% python3 -q
>>> import numpy as np
>>> import numpy.linalg as la
>>> np.set_printoptions(precision=2, suppress=True, linewidth=200)
>>> rnd = lambda a: np.round(a, 2) + 0
>>> data = np.loadtxt("mat.csv", delimiter=",")
>>> data
array([[ -2.,   1.,   3.,   2.,   2.,   4.,  -1.,   3.],
       [ -5.,   1.,   1.,   4.,  -1.,   7.,   2.,   6.],
       [ -2.,   1.,   0.,   0.,  -6.,   8.,   0.,  10.],
       [ -1.,   1.,  -3.,  -1.,  -4.,   5.,   5.,   7.],
       [ -1.,   3.,  -3.,   1.,  -3.,   5.,   3.,   5.],
       [  2.,   7.,  -5.,   5.,  -6.,   2.,   5.,   8.],
       [  3.,  10.,  -1.,  10., -10.,   4.,   6.,  13.],
       [  5.,   8.,   4.,  14.,  -7.,   9.,   9.,  14.],
       [  8.,  13.,   3.,  12.,  -2.,   5.,   4.,  12.],
       [ 11.,  15.,   2.,  13.,   0.,  10.,   6.,   7.],
       [  8.,  10.,   0.,   9.,   5.,  10.,   8.,   3.],
       [ 11.,   5.,   1.,  12.,   3.,  11.,   3.,   7.],
       [ 10.,   2.,   2.,  10.,  -2.,  11.,   6.,  11.],
       [ 15.,   3.,   5.,   6.,  -6.,   8.,   4.,   9.],
       [ 14.,   0.,   9.,   4.,  -1.,   8.,   0.,   5.],
       [ 17.,   4.,   8.,   3.,  -2.,  10.,  -2.,   7.],
       [ 14.,   0.,  13.,   3.,  -5.,  10.,   0.,   3.],
       [ 10.,  -3.,  13.,   7.,  -9.,   5.,   4.,   2.],
       [ 10.,  -7.,  17.,  10.,  -5.,   3.,   8.,   4.],
       [  5.,  -7.,  19.,  14.,  -4.,  -1.,   6.,   2.],
       [  9.,  -7.,  18.,  13.,   0.,  -5.,  11.,   1.],
       [  6.,  -4.,  17.,  15.,  -2.,  -2.,  10.,   0.],
       [  4.,   1.,  12.,  10.,   1.,  -2.,  10.,   1.],
       [  0.,  -4.,   7.,   5.,  -1.,  -2.,   7.,  -1.],
       [  3.,   1.,  12.,  10.,  -5.,  -4.,   6.,  -1.],
       [  8.,   5.,  16.,  13., -10.,  -7.,  11.,   3.],
       [  3.,   2.,  14.,  16., -13., -12.,  12.,   5.],
       [  6.,   5.,   9.,  19., -14.,  -7.,   8.,   0.],
       [  8.,   1.,   8.,  16., -15., -10.,   8.,   3.],
       [  6.,  -2.,   3.,  20., -20., -13.,   8.,   3.],
       [  5.,  -2.,   8.,  24., -21.,  -9.,   4.,   5.]])
>>> cen = data - data.mean(axis=0)
>>> vecs = la.svd(cen)[2][:1]
>>> A2 = cen - cen @ vecs.T @ vecs
>>> la.norm(A2, axis=1).round(6).argmax()
np.int64(29)
>>> rnd(np.diag(vecs.T @ vecs))
array([0.  , 0.06, 0.17, 0.18, 0.14, 0.37, 0.04, 0.04])
>>> rnd((cen @ vecs.T).std(axis=0))
array([11.06])
>>> cen = data - data.mean(axis=0)
>>> left, sigma, Vt = la.svd(cen, full_matrices=False)
>>> rnd(cen.mean(axis=0))
array([0., 0., 0., 0., 0., 0., 0., 0.])
>>> rnd(np.abs(Vt[-1]))
array([0.14, 0.07, 0.  , 0.02, 0.42, 0.55, 0.42, 0.56])
>>> np.abs(left[:, 0]).argmax()
np.int64(30)
>>> (np.sign(left[:, 0]) == np.sign(left[0, 0])).astype(int)
array([1, 1, 1, 1, 1, 1, 1, 1, 1, 1, 1, 1, 1, 1, 1, 1, 1, 0, 0, 0, 0, 0, 0, 0, 0, 0, 0, 0, 0, 0, 0])
>>> rnd(sigma ** 2 / (sigma ** 2).sum())
array([0.47, 0.21, 0.15, 0.08, 0.03, 0.03, 0.02, 0.01])
>>> K = np.loadtxt("out14.csv", delimiter=",")
>>> rnd(K)
array([[-1.18,  0.62, -0.86, -0.4 , -1.02,  0.54],
       [ 0.35, -0.33,  1.18, -0.63, -0.71,  1.21],
       [ 0.94,  1.19, -0.51,  0.42,  0.45,  1.03],
       [ 0.  ,  1.26,  0.67, -1.14,  0.24, -0.77],
       [-0.47,  0.7 ,  0.99,  1.4 , -0.54, -0.23],
       [-1.18, -0.04,  0.41, -0.02,  1.38,  0.74]])
>>> x = np.array([0, 0, 2, 0, 2, 1])
>>> h = np.maximum(K @ x, 0)
>>> rnd(K.T @ h)
array([-3.79,  2.  ,  5.23, -1.29,  4.71,  5.74])
>>> rnd(K * (h > 1e-9)[:, None])
array([[ 0.  ,  0.  ,  0.  ,  0.  ,  0.  ,  0.  ],
       [ 0.35, -0.33,  1.18, -0.63, -0.71,  1.21],
       [ 0.94,  1.19, -0.51,  0.42,  0.45,  1.03],
       [ 0.  ,  1.26,  0.67, -1.14,  0.24, -0.77],
       [-0.47,  0.7 ,  0.99,  1.4 , -0.54, -0.23],
       [-1.18, -0.04,  0.41, -0.02,  1.38,  0.74]])
>>> rnd(h)
array([0.  , 2.14, 0.91, 1.05, 0.69, 4.32])
>>> rnd(np.maximum(K @ x, 0) - np.maximum(-K @ x, 0))
array([-3.22,  2.14,  0.91,  1.05,  0.69,  4.32])
>>> print(rnd(np.maximum(K @ (3 * x), 0)))
[ 0.    6.43  2.72  3.16  2.06 12.95]
>>> A2 = la.inv(K)
>>> print(rnd(K @ A2))
[[1. 0. 0. 0. 0. 0.]
 [0. 1. 0. 0. 0. 0.]
 [0. 0. 1. 0. 0. 0.]
 [0. 0. 0. 1. 0. 0.]
 [0. 0. 0. 0. 1. 0.]
 [0. 0. 0. 0. 0. 1.]]
>>> rnd(la.det(K) * la.det(A2))
np.float64(1.0)
>>> np.allclose(A2, K.T)
False
>>> rnd(K.T @ K)
array([[4., 0., 0., 0., 0., 0.],
       [0., 4., 0., 0., 0., 0.],
       [0., 0., 4., 0., 0., 0.],
       [0., 0., 0., 4., 0., 0.],
       [0., 0., 0., 0., 4., 0.],
       [0., 0., 0., 0., 0., 4.]])
>>> rnd(np.abs(la.eigvals(K)).max())
np.float64(2.0)
>>> print(rnd((K - K.T) / 2))
[[ 0.    0.13 -0.9  -0.2  -0.27  0.86]
 [-0.13  0.   -0.01 -0.95 -0.71  0.63]
 [ 0.9   0.01  0.   -0.13 -0.27  0.31]
 [ 0.2   0.95  0.13  0.   -0.58 -0.38]
 [ 0.27  0.71  0.27  0.58  0.   -0.8 ]
 [-0.86 -0.63 -0.31  0.38  0.8   0.  ]]
>>> np.allclose(K, K.T)
False
>>> rng = np.random.default_rng(715266)
>>> A2 = K + rng.integers(-2, 3, (6, 1)) @ rng.integers(-2, 3, (1, 6))
>>> rnd(A2)
array([[ 0.82,  1.62,  1.14, -2.4 , -3.02,  0.54],
       [-3.65, -2.33, -2.82,  3.37,  3.29,  1.21],
       [ 0.94,  1.19, -0.51,  0.42,  0.45,  1.03],
       [ 0.  ,  1.26,  0.67, -1.14,  0.24, -0.77],
       [ 1.53,  1.7 ,  2.99, -0.6 , -2.54, -0.23],
       [-5.18, -2.04, -3.59,  3.98,  5.38,  0.74]])
>>> rnd(A2 - K)
array([[ 2.,  1.,  2., -2., -2.,  0.],
       [-4., -2., -4.,  4.,  4.,  0.],
       [ 0.,  0.,  0.,  0.,  0.,  0.],
       [ 0.,  0.,  0.,  0.,  0.,  0.],
       [ 2.,  1.,  2., -2., -2.,  0.],
       [-4., -2., -4.,  4.,  4.,  0.]])
>>> A = np.load("data.npy")
>>> A
array([[ 3, -2, -1,  1,  3,  2, -2, -1,  2],
       [ 4, -1,  0,  2,  4,  3, -1,  0,  3],
       [ 8,  3,  4,  6,  8,  7,  3,  4,  7],
       [ 5,  0,  1,  3,  5,  4,  0,  1,  4],
       [ 4, -1,  0,  2,  4,  3, -1,  0,  3],
       [ 5,  0,  1,  3,  5,  4,  0,  1,  4],
       [ 8,  3,  4,  6,  8,  7,  3,  4,  7],
       [ 4, -1,  0,  2,  4,  3, -1,  0,  3],
       [ 8,  3,  4,  6,  8,  7,  3,  4,  7]])
>>> r = la.matrix_rank(A)
>>> r
np.int64(2)
>>> ns = la.svd(A)[2][r:].T
>>> la.matrix_rank(A.T @ A), la.matrix_rank(A @ A.T)
(np.int64(2), np.int64(2))
>>> [int(la.matrix_rank(np.delete(A, i, axis=0))) for i in range(9)]
[2, 2, 2, 2, 2, 2, 2, 2, 2]
